$ ipython --no-banner

In [1]: import numpy as np

In [2]: np.set_printoptions(precision=2, suppress=True, linewidth=140, floatmode="fixed")

In [3]: F = np.load("layer7.npy")

In [4]: F
Out[4]: 
array([[ 1,  5, -4,  4, -1],
       [-1,  1,  5, -4,  4],
       [ 4, -1,  1,  5, -4],
       [-4,  4, -1,  1,  5],
       [ 5, -4,  4, -1,  1]])

In [5]: def softmax(z):
   ...:     e = np.exp(z - z.max(axis=-1, keepdims=True))
   ...:     return e / e.sum(axis=-1, keepdims=True)
   ...: 

In [6]: softmax(F).sum(axis=1)
Out[6]: array([1.00, 1.00, 1.00, 1.00, 1.00])

In [7]: scores = F @ F.T / np.sqrt(5)

In [8]: softmax(scores)[4] @ F
Out[8]: array([ 5.00, -4.00,  4.00, -1.00,  1.00])

In [9]: O, vecs = np.linalg.qr(F[:, :4])[0], np.linalg.qr(F[:, 4:])[0]

In [10]: sigma = np.linalg.svd(O.T @ vecs, compute_uv=False)

In [11]: round(float(np.linalg.norm(O @ O.T - vecs @ vecs.T, 2)), 2)
Out[11]: 1.0

In [12]: np.degrees(np.arccos(sigma.clip(0, 1)))
Out[12]: array([27.85])

In [13]: (sigma > 0.9).sum()
Out[13]: np.int64(0)

In [14]: round(np.linalg.det(F[::-1]), 2)
Out[14]: np.float64(3875.0)

In [15]: np.einsum("ij,ji->", F, F)
Out[15]: np.int64(-205)

In [16]: np.einsum("ii->", F)
Out[16]: np.int64(5)

In [17]: np.poly(F)
Out[17]: array([    1.00,    -5.00,   115.00, -1125.00,  3525.00, -3875.00])

In [18]: np.linalg.eigvals(F)
Out[18]: array([-2.24+11.14j, -2.24-11.14j,  5.00 +0.00j,  2.24 +1.00j,  2.24 -1.00j])
